$ python3 -q
>>> import numpy as np
>>> from numpy import linalg as LA
>>> np.set_printoptions(suppress=True, linewidth=100)
>>> F = np.load("run12.npy")
>>> F
array([[1, 4, 6, 2, 5, 1, 6, 4],
       [3, 6, 3, 4, 4, 1, 7, 4],
       [0, 2, 4, 2, 3, 3, 2, 2],
       [3, 3, 0, 3, 2, 1, 3, 0],
       [0, 3, 3, 1, 2, 0, 4, 4],
       [5, 4, 8, 5, 9, 6, 3, 2],
       [0, 2, 3, 0, 0, 0, 2, 1],
       [4, 4, 3, 4, 5, 2, 5, 0],
       [4, 6, 1, 4, 5, 3, 3, 0],
       [4, 1, 7, 4, 6, 4, 3, 2],
       [1, 3, 1, 1, 3, 2, 0, 0],
       [4, 3, 7, 5, 4, 2, 3, 4]])
>>> B = np.array([[-2, -1, -2],
...     [-1, -2, -1],
...     [-1, 2, 0],
...     [-2, 2, 1],
...     [-1, 0, 0],
...     [-2, -1, 2],
...     [1, 1, 1],
...     [1, -1, 2]])
>>> np.einsum("ij->j", F)
array([29, 41, 46, 35, 48, 25, 41, 23])
>>> np.einsum("ij,ij->i", F, F)
array([135, 152,  50,  41,  55, 260,  18, 111, 112, 147,  25, 144])
>>> np.einsum("ik,kj->ji", F, B)
array([[-13, -18, -15, -16,  -2, -48,  -2, -27, -31, -33, -15, -29],
       [  8,   1,   5,  -1,   2,   8,   3,   5,  -6,  13,  -5,  11],
       [ 12,   9,  12,  -1,  10,  10,   2,   1,  -1,  10,   0,   9]])
>>> x = np.array([4, 5, 2, 0, 1, 2, 1, 3])
>>> F @ np.ones(8)
array([29., 32., 18., 15., 17., 42.,  8., 27., 26., 31., 11., 32.])
>>> np.sign((F @ x).round(6))
array([1, 1, 1, 1, 1, 1, 1, 1, 1, 1, 1, 1])
>>> F @ x
array([61, 73, 35, 34, 39, 86, 21, 56, 62, 58, 28, 68])
>>> F.reshape(2, -1)
array([[1, 4, 6, 2, 5, 1, 6, 4, 3, 6, 3, 4, 4, 1, 7, 4, 0, 2, 4, 2, 3, 3, 2, 2, 3, 3, 0, 3, 2, 1,
        3, 0, 0, 3, 3, 1, 2, 0, 4, 4, 5, 4, 8, 5, 9, 6, 3, 2],
       [0, 2, 3, 0, 0, 0, 2, 1, 4, 4, 3, 4, 5, 2, 5, 0, 4, 6, 1, 4, 5, 3, 3, 0, 4, 1, 7, 4, 6, 4,
        3, 2, 1, 3, 1, 1, 3, 2, 0, 0, 4, 3, 7, 5, 4, 2, 3, 4]])
>>> F.reshape(-1, 2)
array([[1, 4],
       [6, 2],
       [5, 1],
       [6, 4],
       [3, 6],
       [3, 4],
       [4, 1],
       [7, 4],
       [0, 2],
       [4, 2],
       [3, 3],
       [2, 2],
       [3, 3],
       [0, 3],
       [2, 1],
       [3, 0],
       [0, 3],
       [3, 1],
       [2, 0],
       [4, 4],
       [5, 4],
       [8, 5],
       [9, 6],
       [3, 2],
       [0, 2],
       [3, 0],
       [0, 0],
       [2, 1],
       [4, 4],
       [3, 4],
       [5, 2],
       [5, 0],
       [4, 6],
       [1, 4],
       [5, 3],
       [3, 0],
       [4, 1],
       [7, 4],
       [6, 4],
       [3, 2],
       [1, 3],
       [1, 1],
       [3, 2],
       [0, 0],
       [4, 3],
       [7, 5],
       [4, 2],
       [3, 4]])
>>> blk = F.reshape(12, 2, -1)
>>> blk[:, 0]
array([[1, 4, 6, 2],
       [3, 6, 3, 4],
       [0, 2, 4, 2],
       [3, 3, 0, 3],
       [0, 3, 3, 1],
       [5, 4, 8, 5],
       [0, 2, 3, 0],
       [4, 4, 3, 4],
       [4, 6, 1, 4],
       [4, 1, 7, 4],
       [1, 3, 1, 1],
       [4, 3, 7, 5]])
>>> np.swapaxes(blk, 1, 2)[10]
array([[1, 3],
       [3, 2],
       [1, 0],
       [1, 0]])
>>> np.einsum("ihd,jhd->hij", blk, blk).shape
(2, 12, 12)
>>> np.einsum("ihd,ihd->ih", blk, blk)
array([[ 57,  78],
       [ 70,  82],
       [ 24,  26],
       [ 27,  14],
       [ 19,  36],
       [130, 130],
       [ 13,   5],
       [ 57,  54],
       [ 69,  43],
       [ 82,  65],
       [ 12,  13],
       [ 99,  45]])
